$ python -q
>>> import numpy as np
>>> from numpy import linalg as LA
>>> np.set_printoptions(precision=2, suppress=True, linewidth=120, legacy="1.25")
>>> X = np.loadtxt("data.csv", delimiter=",")
>>> print(X)
[[-0.5  -0.87  0.  ]
 [ 0.87 -0.5   0.  ]
 [ 0.    0.    1.  ]]
>>> # keeps lengths
>>> print(np.round(LA.det(X), 2))
1.0
>>> X.inv()
Traceback (most recent call last):
  File "<python-input-7>", line 1, in <module>
    X.inv()
    ^^^^^
AttributeError: 'numpy.ndarray' object has no attribute 'inv'
>>> print(np.round(np.abs(LA.eigvals(X)).max(), 2))
1.0
>>> print(np.allclose(X, X.T))
False
>>> print(np.sort(np.abs(LA.eigvals(X))))
[1. 1. 1.]
>>> print(round(float(np.trace(X)), 2))
0.0
>>> print((X + X.T) / 2)
[[-0.5  0.   0. ]
 [ 0.  -0.5  0. ]
 [ 0.   0.   1. ]]
>>> print(np.round(LA.matrix_power(X, 3), 2) + 0)
[[1. 0. 0.]
 [0. 1. 0.]
 [0. 0. 1.]]
>>> print((X - X.T) / 2)
[[ 0.   -0.87  0.  ]
 [ 0.87  0.    0.  ]
 [ 0.    0.    0.  ]]
>>> A = np.loadtxt("run15.csv", delimiter=",")
>>> print(A)
[[  1.  -4.  16. -64.]
 [  1.  -3.   9. -27.]
 [  1.  -2.   4.  -8.]
 [  1.  -1.   1.  -1.]
 [  1.   0.   0.   0.]
 [  1.   1.   1.   1.]]
>>> Uu, sigma, vt = LA.svd(A)
>>> print(np.argmax(sigma[:-1] / (sigma[1:] + 1e-6)) + 1)
1
>>> Y = Uu[:, :1] @ np.diag(sigma[:1]) @ vt[:1]
>>> print(round(float(np.abs(A - Y).max()), 2))
1.72
>>> print(LA.matrix_rank(A, rtol=0.05))
2
